% python3 -q
>>> import numpy as np
>>> np.set_printoptions(precision=2, suppress=True, linewidth=200, floatmode="fixed")
>>> m1 = np.loadtxt("arr.csv", delimiter=",")
>>> m1
array([[-1.00,  0.00,  1.00],
       [ 2.00,  3.00,  4.00],
       [ 5.00,  6.00,  7.00],
       [ 8.00,  9.00, 10.00]])
>>> # null space of dimension 1
>>> left, sig, Vh = np.linalg.svd(m1)
>>> np.argmax(sig[:-1] / (sig[1:] + 1e-6)) + 1
np.int64(2)
>>> Y = left[:, :2] @ np.diag(sig[:2]) @ Vh[:2]
>>> print(Y.round(2) + 0)
[[-1.00  0.00  1.00]
 [ 2.00  3.00  4.00]
 [ 5.00  6.00  7.00]
 [ 8.00  9.00 10.00]]
>>> round(np.linalg.norm(m1 - Y, 2), 2), round(float(sig[2]), 2)
(np.float64(0.0), 0.0)
>>> np.linalg.matrix_rank(m1, rtol=0.05)
np.int64(2)
>>> round(np.abs(m1 - Y).max(), 2)
np.float64(0.0)
>>> x = np.array([2, 8, 4])
>>> a = np.maximum(m1 @ x, 0)
>>> m1 * (a > 1e-9)[:, None]
array([[-1.00,  0.00,  1.00],
       [ 2.00,  3.00,  4.00],
       [ 5.00,  6.00,  7.00],
       [ 8.00,  9.00, 10.00]])
>>> print(np.flatnonzero(a > 1e-9))
[0 1 2 3]
>>> np.tanh(m1 @ x)
array([0.96, 1.00, 1.00, 1.00])
>>> a
array([  2.00,  44.00,  86.00, 128.00])
>>> Y = m1[0, 0] * m1[1:] - np.outer(m1[1:, 0], m1[0])
>>> Y
array([[  0.00,  -3.00,  -6.00],
       [  0.00,  -6.00, -12.00],
       [  0.00,  -9.00, -18.00]])
>>> np.flatnonzero(~Y.round(6).any(axis=1))
array([], dtype=int64)
>>> np.linalg.matrix_rank(Y), np.linalg.matrix_rank(m1)
(np.int64(1), np.int64(2))
>>> M = np.array([[2.0, 1.0, 0.0, 0.0],
...     [-4.0, -2.0, 0.0, 0.0],
...     [0.0, 0.0, 1.0, 0.0],
...     [0.0, 0.0, 2.0, 1.0]])
>>> # 2 blocks once reordered
>>> np.linalg.cond(M) > 100
np.True_
>>> np.linalg.matrix_rank(M, rtol=0.1)
np.int64(2)
>>> Y = M / np.sqrt((M ** 2).mean(axis=1, keepdims=True))
>>> np.linalg.norm(Y, axis=1)
array([2.00, 2.00, 2.00, 2.00])
>>> print(Y[0])
[1.79 0.89 0.00 0.00]
>>> M - M.mean(axis=1, keepdims=True)
array([[ 1.25,  0.25, -0.75, -0.75],
       [-2.50, -0.50,  1.50,  1.50],
       [-0.25, -0.25,  0.75, -0.25],
       [-0.75, -0.75,  1.25,  0.25]])
>>> np.round(np.abs(np.linalg.eigvals(M)).max(), 2)
np.float64(1.0)
>>> M @ M
array([[0.00, 0.00, 0.00, 0.00],
       [0.00, 0.00, 0.00, 0.00],
       [0.00, 0.00, 1.00, 0.00],
       [0.00, 0.00, 4.00, 1.00]])
>>> np.round(np.sort(np.abs(np.linalg.eigvals(M))), 2) + 0
array([0.00, 0.00, 1.00, 1.00])
>>> (M + M.T) / 2
array([[ 2.00, -1.50,  0.00,  0.00],
       [-1.50, -2.00,  0.00,  0.00],
       [ 0.00,  0.00,  1.00,  1.00],
       [ 0.00,  0.00,  1.00,  1.00]])
>>> np.trace(M)
np.float64(2.0)
>>> np.round(np.linalg.det(M), 2)
np.float64(0.0)
>>> print(np.allclose(M @ M.T, M.T @ M))
False
>>> left, sig, Vh = np.linalg.svd(M)
>>> np.argmax(sig[:-1] / (sig[1:] + 1e-6)) + 1
np.int64(3)
>>> Y = left[:, :3] @ np.diag(sig[:3]) @ Vh[:3]
>>> np.linalg.matrix_rank(Y)
np.int64(3)
>>> round(float(np.linalg.norm(M - Y, 2)), 2), np.round(sig[3], 2)
(0.0, np.float64(0.0))
>>> mat = np.load("block5.npy")
>>> mat
array([[0.00, 5.00, 0.00, 0.00],
       [2.00, 0.00, 0.00, 0.00],
       [0.00, 0.00, 0.00, 2.00],
       [0.00, 0.00, 1.00, 0.00]])
>>> rng = np.random.default_rng(8289)
>>> Y = mat + rng.integers(-2, 3, (4, 1)) @ rng.integers(-2, 3, (1, 4))
>>> Y
array([[ 0.00,  5.00,  0.00,  0.00],
       [ 2.00, -4.00, -2.00, -4.00],
       [ 0.00,  0.00,  0.00,  2.00],
       [ 0.00,  4.00,  3.00,  4.00]])
>>> Y - mat
array([[ 0.00,  0.00,  0.00,  0.00],
       [ 0.00, -4.00, -2.00, -4.00],
       [ 0.00,  0.00,  0.00,  0.00],
       [ 0.00,  4.00,  2.00,  4.00]])
>>> np.round(np.linalg.svd(Y - mat, compute_uv=False), 2) + 0
array([8.49, 0.00, 0.00, 0.00])
